% ipython --no-banner

In [1]: import numpy as np

In [2]: np.set_printoptions(precision=2, suppress=True, linewidth=140, sign=" ")

In [3]: feats = np.load("sample3.npy")

In [4]: feats
Out[4]: 
array([[ 1.18,  1.21, -1.38],
       [ 0.85,  0.53, -2.77],
       [-3.69, -3.67,  1.3 ],
       [ 0.35, -1.14,  1.12],
       [ 3.02,  5.54, -1.52],
       [ 2.12, -0.28, -3.63],
       [-0.12, -0.53,  0.73],
       [ 0.64,  1.97, -1.26],
       [-0.85, -1.31,  2.25],
       [ 1.12,  1.86, -1.19],
       [ 0.36, -1.  , -1.83],
       [-2.88, -4.36,  3.38],
       [ 1.17,  1.57, -1.88],
       [ 1.8 , -0.07, -1.12],
       [-1.67, -1.3 ,  2.76],
       [ 0.97,  0.68,  0.2 ],
       [ 1.33,  0.65,  0.06],
       [-3.49, -3.13,  3.97],
       [-3.01, -3.01,  5.65],
       [ 0.59,  1.57, -1.84],
       [ 1.83,  1.45, -1.5 ],
       [ 1.94,  1.48, -3.37],
       [ 1.83,  1.1 , -4.25]])

In [5]: hat = feats @ np.linalg.solve(feats.T @ feats, feats.T)

In [6]: np.allclose(hat @ hat, hat)
Out[6]: True

In [7]: np.round(np.linalg.eigvalsh(hat), 2) + 0
Out[7]: array([ 0.,  0.,  0.,  0.,  0.,  0.,  0.,  0.,  0.,  0.,  0.,  0.,  0.,  0.,  0.,  0.,  0.,  0.,  0.,  0.,  1.,  1.,  1.])

In [8]: np.linalg.matrix_rank(np.eye(23) - hat)
Out[8]: np.int64(20)

In [9]: np.diag(hat)
Out[9]: 
array([ 0.02,  0.09,  0.36,  0.15,  0.4 ,  0.28,  0.02,  0.08,  0.06,  0.04,  0.1 ,  0.19,  0.03,  0.2 ,  0.05,  0.06,  0.1 ,  0.15,  0.23,
        0.08,  0.05,  0.08,  0.16])

In [10]: hat @ feats[:, 2]
Out[10]: 
array([-1.38, -2.77,  1.3 ,  1.12, -1.52, -3.63,  0.73, -1.26,  2.25, -1.19, -1.83,  3.38, -1.88, -1.12,  2.76,  0.2 ,  0.06,  3.97,  5.65,
       -1.84, -1.5 , -3.37, -4.25])

In [11]: round(float(np.trace(hat)), 2)
Out[11]: 3.0

In [12]: Ac = feats - feats.mean(axis=0)

In [13]: V = np.linalg.svd(Ac)[2][:1]

In [14]: A2 = Ac - Ac @ V.T @ V

In [15]: np.diag(V.T @ V)
Out[15]: array([ 0.26,  0.31,  0.44])

In [16]: round(np.linalg.norm(A2) / np.linalg.norm(Ac), 2)
Out[16]: np.float64(0.37)

In [17]: W0 = np.loadtxt("layer7.csv", delimiter=",")

In [18]: W0
Out[18]: 
array([[  2.,   3.,   4.,   5.,   6.],
       [  7.,   8.,   9.,  10.,  11.],
       [ 12.,  13.,  14.,  15.,  16.],
       [ 17.,  18.,  19.,  20.,  21.]])

In [19]: x0 = np.array([2, 2, 3, 0, 0])

In [20]: W0 @ np.ones(5)
Out[20]: array([ 20.,  45.,  70.,  95.])

In [21]: W0 @ np.eye(5)[0]
Out[21]: array([  2.,   7.,  12.,  17.])

In [22]: W0 * x0
Out[22]: 
array([[  4.,   6.,  12.,   0.,   0.],
       [ 14.,  16.,  27.,   0.,   0.],
       [ 24.,  26.,  42.,   0.,   0.],
       [ 34.,  36.,  57.,   0.,   0.]])

In [23]: np.sign((W0 @ x0).round(6))
Out[23]: array([ 1.,  1.,  1.,  1.])

In [24]: np.einsum("ij,j->i", W0, x0)
Out[24]: array([  22.,   57.,   92.,  127.])

In [25]: A2 = W0[0, 0] * W0[1:] - np.outer(W0[1:, 0], W0[0])

In [26]: A2
Out[26]: 
array([[  0.,  -5., -10., -15., -20.],
       [  0., -10., -20., -30., -40.],
       [  0., -15., -30., -45., -60.]])

In [27]: W0[:, 0] / W0[0, 0]
Out[27]: array([ 1. ,  3.5,  6. ,  8.5])

In [28]: np.linalg.matrix_rank(A2), np.linalg.matrix_rank(W0)
Out[28]: (np.int64(1), np.int64(2))

In [29]: np.flatnonzero(~A2.round(6).any(axis=1))
Out[29]: array([], dtype=int64)

In [30]: cov = A2.T @ A2

In [31]: np.round(np.linalg.svd(A2, compute_uv=False) ** 2, 2) + 0
Out[31]: array([ 10500.,      0.,      0.])

In [32]: np.diag(cov)
Out[32]: array([    0.,   350.,  1400.,  3150.,  5600.])

In [33]: U, sig, Vt = np.linalg.svd(W0)

In [34]: V = Vt[:(sig > 1e-8).sum()]

In [35]: rng = np.random.default_rng(54)

In [36]: x0 = W0[2] + 3 * W0[3] + rng.integers(2) * np.eye(5)[2]

In [37]: x0
Out[37]: array([ 63.,  67.,  71.,  75.,  79.])

In [38]: np.round(V.T @ V, 2) + 0
Out[38]: 
array([[ 0.6,  0.4,  0.2,  0. , -0.2],
       [ 0.4,  0.3,  0.2,  0.1,  0. ],
       [ 0.2,  0.2,  0.2,  0.2,  0.2],
       [ 0. ,  0.1,  0.2,  0.3,  0.4],
       [-0.2,  0. ,  0.2,  0.4,  0.6]])

In [39]: round(np.linalg.norm(x0 - V.T @ V @ x0), 2)
Out[39]: np.float64(0.0)

In [40]: T = np.stack([W0, 5 * W0, W0[::-1]])

In [41]: np.linalg.matrix_rank(T.reshape(3, -1))
Out[41]: np.int64(2)

In [42]: T.sum(axis=0)
Out[42]: 
array([[  29.,   36.,   43.,   50.,   57.],
       [  54.,   61.,   68.,   75.,   82.],
       [  79.,   86.,   93.,  100.,  107.],
       [ 104.,  111.,  118.,  125.,  132.]])

In [43]: np.linalg.norm(T, axis=(1, 2))
Out[43]: array([  57.53,  287.66,   57.53])

In [44]: T.shape
Out[44]: (3, 4, 5)
